$ ipython --no-banner

In [1]: import numpy as np

In [2]: import numpy.linalg as la

In [3]: np.set_printoptions(precision=3, suppress=True, linewidth=100)

In [4]: out = np.array([[-9, 9], [-2, 2]])

In [5]: m1 = np.tile(out, (2, 2))

In [6]: m1
Out[6]: 
array([[-9,  9, -9,  9],
       [-2,  2, -2,  2],
       [-9,  9, -9,  9],
       [-2,  2, -2,  2]])

In [7]: np.argsort(-la.norm(m1, axis=0).round(6), kind="stable")[:3]
Out[7]: array([0, 1, 2])

In [8]: Uu, sigma, Vh = la.svd(m1, full_matrices=False)

In [9]: np.round(Uu.T @ m1 @ Vh.T, 3) + 0
Out[9]: 
array([[26.077,  0.   ,  0.   ,  0.   ],
       [ 0.   ,  0.   ,  0.   ,  0.   ],
       [ 0.   ,  0.   ,  0.   ,  0.   ],
       [ 0.   ,  0.   ,  0.   ,  0.   ]])

In [10]: np.abs(Vh[0])
Out[10]: array([0.5, 0.5, 0.5, 0.5])

In [11]: np.abs(Uu[:, 0]).round(6).argmax()
Out[11]: np.int64(0)

In [12]: print(np.round(Uu.T @ Uu, 3) + 0)
[[1. 0. 0. 0.]
 [0. 1. 0. 0.]
 [0. 0. 1. 0.]
 [0. 0. 0. 1.]]

In [13]: np.cumsum(sigma ** 2) / np.sum(sigma ** 2)
Out[13]: array([1., 1., 1., 1.])

In [14]: r = la.matrix_rank(m1)

In [15]: r
Out[15]: np.int64(1)

In [16]: ns = la.svd(m1)[2][r:].T

In [17]: print(la.matrix_rank(m1.T @ m1), la.matrix_rank(m1 @ m1.T))
1 1

In [18]: print([int(la.matrix_rank(m1[:i])) for i in range(1, len(m1) + 1)])
[1, 1, 1, 1]

In [19]: ns @ ns.T
Out[19]: 
array([[ 0.75,  0.25, -0.25,  0.25],
       [ 0.25,  0.75,  0.25, -0.25],
       [-0.25,  0.25,  0.75,  0.25],
       [ 0.25, -0.25,  0.25,  0.75]])

In [20]: W2 = np.array([[-4, 4, 1, -8, -3, -5, -2, -5, -6, 9],
    ...:     [8, 0, 3, -5, 0, 6, 7, 5, -7, 0],
    ...:     [4, 7, -3, 4, -4, -1, -6, 5, 2, -5],
    ...:     [2, -9, -1, -3, 4, -7, -3, -7, -4, 2],
    ...:     [7, 9, -4, 9, -9, 8, 5, 5, 8, 7],
    ...:     [-9, 9, 6, -7, 7, 0, -9, 6, -2, -3],
    ...:     [-1, 2, 0, -2, 3, -1, -6, -4, -2, 0],
    ...:     [7, 4, 2, -2, 7, 2, -7, 6, -2, 2],
    ...:     [5, 8, -6, -5, 9, 3, -1, 4, -6, 5],
    ...:     [7, -7, -8, 0, 5, 8, 6, -5, -4, 4]])

In [21]: rng = np.random.default_rng(652)

In [22]: A = (rng.random((26, 10)) < 0.25) @ W2

In [23]: A
Out[23]: 
array([[  7,   2,   3,  -7,   3,   5,   1,   1,  -9,   0],
       [  5,  11,  -6,   2,   3,  16,   2,   6,   2,   8],
       [  6,  11,  -4,   7,  -6,   7,  -1,   1,   6,   7],
       [  3,  -3,  -7,  -8,   2,   3,   4, -10, -10,  13],
       [ 17,  15,  -6,  -6,   5,   8,   0,  14, -11,   0],
       [ 11,  11,  -1,   2,   3,   1, -13,  11,   0,  -3],
       [  7,   4,   2,  -2,   7,   2,  -7,   6,  -2,   2],
       [ 23, -10,  -4, -12,  19,   8,  -3,  -5, -19,   8],
       [ 10,  -9,   2,  -8,   4,  -1,   4,  -2, -11,   2],
       [ -3,  20,   2,   0,   1,   7, -10,   7,   4,   4],
       [ -1,   2,   0,  -2,   3,  -1,  -6,  -4,  -2,   0],
       [ 21,   4,  -9,   2,  -1,  21,  12,   1,  -5,  11],
       [ 33,  19,  -9,  -2,   7,  11,  -5,  18,  -9,  11],
       [ 11,  -3,  -4, -13,   2,   9,  11,  -5, -17,  13],
       [ 18,  30,   1, -10,  14,  19,  -5,  26,  -9,  11],
       [ 11,  11,  -1,   2,   3,   1, -13,  11,   0,  -3],
       [ 13,   2,  -2,  -1,   7,  -6, -16,   4,  -4,  -1],
       [ 15,   9,  -1,   4,  -9,  14,  12,  10,   1,   7],
       [ -1,   2,   0,  -2,   3,  -1,  -6,  -4,  -2,   0],
       [ 10,  -4, -14, -16,  15,  -1,   0, -13, -20,  20],
       [ 15,   9,  -1,   4,  -9,  14,  12,  10,   1,   7],
       [  7,   4,   2,  -2,   7,   2,  -7,   6,  -2,   2],
       [-12,   6,   6, -20,  11, -13, -20, -10, -14,   8],
       [  2,  -9,  -1,  -3,   4,  -7,  -3,  -7,  -4,   2],
       [ -4,   4,   1,  -8,  -3,  -5,  -2,  -5,  -6,   9],
       [ 14,   6,   5,  -9,  10,   7,  -6,   7, -11,   2]])

In [24]: # rows 5 and 15 are equal

In [25]: labels = rng.permutation(10)

In [26]: out = A[:, labels] * rng.choice([-1, 1], 10)

In [27]: out
Out[27]: 
array([[  9,   2,   1,  -3,   1,  -7,  -5,   0,  -3,   7],
       [ -2,  11,   2,  -3,   6,  -5, -16,   8,   6,  -2],
       [ -6,  11,  -1,   6,   1,  -6,  -7,   7,   4,  -7],
       [ 10,  -3,   4,  -2, -10,  -3,  -3,  13,   7,   8],
       [ 11,  15,   0,  -5,  14, -17,  -8,   0,   6,   6],
       [  0,  11, -13,  -3,  11, -11,  -1,  -3,   1,  -2],
       [  2,   4,  -7,  -7,   6,  -7,  -2,   2,  -2,   2],
       [ 19, -10,  -3, -19,  -5, -23,  -8,   8,   4,  12],
       [ 11,  -9,   4,  -4,  -2, -10,   1,   2,  -2,   8],
       [ -4,  20, -10,  -1,   7,   3,  -7,   4,  -2,   0],
       [  2,   2,  -6,  -3,  -4,   1,   1,   0,   0,   2],
       [  5,   4,  12,   1,   1, -21, -21,  11,   9,  -2],
       [  9,  19,  -5,  -7,  18, -33, -11,  11,   9,   2],
       [ 17,  -3,  11,  -2,  -5, -11,  -9,  13,   4,  13],
       [  9,  30,  -5, -14,  26, -18, -19,  11,  -1,  10],
       [  0,  11, -13,  -3,  11, -11,  -1,  -3,   1,  -2],
       [  4,   2, -16,  -7,   4, -13,   6,  -1,   2,   1],
       [ -1,   9,  12,   9,  10, -15, -14,   7,   1,  -4],
       [  2,   2,  -6,  -3,  -4,   1,   1,   0,   0,   2],
       [ 20,  -4,   0, -15, -13, -10,   1,  20,  14,  16],
       [ -1,   9,  12,   9,  10, -15, -14,   7,   1,  -4],
       [  2,   4,  -7,  -7,   6,  -7,  -2,   2,  -2,   2],
       [ 14,   6, -20, -11, -10,  12,  13,   8,  -6,  20],
       [  4,  -9,  -3,  -4,  -7,  -2,   7,   2,   1,   3],
       [  6,   4,  -2,   3,  -5,   4,   5,   9,  -1,   8],
       [ 11,   6,  -6, -10,   7, -14,  -7,   2,  -5,   9]])

In [28]: Uu, _, Vh = la.svd(A.T @ out)

In [29]: labels
Out[29]: array([8, 1, 6, 4, 7, 0, 5, 9, 2, 3])

In [30]: cen = A - A.mean(axis=0)

In [31]: V = la.svd(cen)[2][:9]

In [32]: out = cen - cen @ V.T @ V

In [33]: print(np.round(la.norm(out) / la.norm(cen), 3))
0.003

In [34]: np.round(np.cov(cen @ V.T, rowvar=False), 3) + 0
Out[34]: 
array([[240.624,   0.   ,   0.   ,   0.   ,   0.   ,   0.   ,   0.   ,   0.   ,   0.   ],
       [  0.   , 148.857,   0.   ,   0.   ,   0.   ,   0.   ,   0.   ,   0.   ,   0.   ],
       [  0.   ,   0.   , 110.633,   0.   ,   0.   ,   0.   ,   0.   ,   0.   ,   0.   ],
       [  0.   ,   0.   ,   0.   ,  50.355,   0.   ,   0.   ,   0.   ,   0.   ,   0.   ],
       [  0.   ,   0.   ,   0.   ,   0.   ,  24.1  ,   0.   ,   0.   ,   0.   ,   0.   ],
       [  0.   ,   0.   ,   0.   ,   0.   ,   0.   ,  13.362,   0.   ,   0.   ,   0.   ],
       [  0.   ,   0.   ,   0.   ,   0.   ,   0.   ,   0.   ,   4.953,   0.   ,   0.   ],
       [  0.   ,   0.   ,   0.   ,   0.   ,   0.   ,   0.   ,   0.   ,   3.41 ,   0.   ],
       [  0.   ,   0.   ,   0.   ,   0.   ,   0.   ,   0.   ,   0.   ,   0.   ,   0.487]])

In [35]: print(out.std(axis=0))
[0.016 0.001 0.011 0.053 0.005 0.002 0.001 0.007 0.049 0.011]

In [36]: labels = A[:, 7] > np.median(A[:, 7])

In [37]: f = A[labels].mean(axis=0) - A[~labels].mean(axis=0)

In [38]: ((A - A.mean(axis=0)) @ f > 0).astype(int)
Out[38]: array([0, 1, 1, 0, 1, 1, 1, 0, 0, 1, 0, 1, 1, 0, 1, 1, 1, 1, 0, 0, 1, 1, 0, 0, 0, 1])

In [39]: print(labels.astype(int))
[0 1 0 0 1 1 1 0 0 1 0 0 1 0 1 1 1 1 0 0 1 1 0 0 0 1]
